$ python -q
>>> import numpy as np
>>> import numpy.linalg as la
>>> np.set_printoptions(suppress=True, linewidth=200)
>>> def rd(a):
...     return np.round(a, 2) + 0
... 
>>> arr = np.load("arr.npy")
>>> arr
array([[ 5., -3.,  0.,  0.,  0.,  0.,  0.,  0.,  0.,  0.,  0.,  0.],
       [-3.,  5., -3.,  0.,  0.,  0.,  0.,  0.,  0.,  0.,  0.,  0.],
       [ 0., -3.,  3., -3.,  0.,  0.,  0.,  0.,  0.,  0.,  0.,  0.],
       [ 0.,  0., -3.,  1., -3.,  0.,  0.,  0.,  0.,  0.,  0.,  0.],
       [ 0.,  0.,  0., -3.,  2., -3.,  0.,  0.,  0.,  0.,  0.,  0.],
       [ 0.,  0.,  0.,  0., -3.,  5., -3.,  0.,  0.,  0.,  0.,  0.],
       [ 0.,  0.,  0.,  0.,  0., -3.,  0., -3.,  0.,  0.,  0.,  0.],
       [ 0.,  0.,  0.,  0.,  0.,  0., -3.,  2., -3.,  0.,  0.,  0.],
       [ 0.,  0.,  0.,  0.,  0.,  0.,  0., -3.,  4., -3.,  0.,  0.],
       [ 0.,  0.,  0.,  0.,  0.,  0.,  0.,  0., -3.,  2., -3.,  0.],
       [ 0.,  0.,  0.,  0.,  0.,  0.,  0.,  0.,  0., -3.,  2., -3.],
       [ 0.,  0.,  0.,  0.,  0.,  0.,  0.,  0.,  0.,  0., -3.,  2.]])
>>> # symmetric
>>> rd(la.eigvalsh(arr).min())
np.float64(-3.78)
>>> np.all(la.eigvalsh(arr) > 0)
np.False_
>>> vec = np.array([1, 1, 2, 0, 2, 2, 0, 0, 0, 2, 0, 0])
>>> (arr @ vec).argmax()
np.int64(5)
>>> np.sign((arr @ vec).round(6))
array([ 1., -1.,  1., -1., -1.,  1., -1.,  0., -1.,  1., -1.,  0.])
>>> (arr * vec).sum(axis=1)
array([  2.,  -4.,   3., -12.,  -2.,   4.,  -6.,   0.,  -6.,   4.,  -6.,   0.])
>>> la.norm(arr @ vec) <= la.norm(arr, 2) * la.norm(vec) + 1e-9
np.True_
>>> np.einsum("ij,j->i", arr, vec)
array([  2.,  -4.,   3., -12.,  -2.,   4.,  -6.,   0.,  -6.,   4.,  -6.,   0.])
>>> arr @ np.eye(12)[10]
array([ 0.,  0.,  0.,  0.,  0.,  0.,  0.,  0.,  0., -3.,  2., -3.])
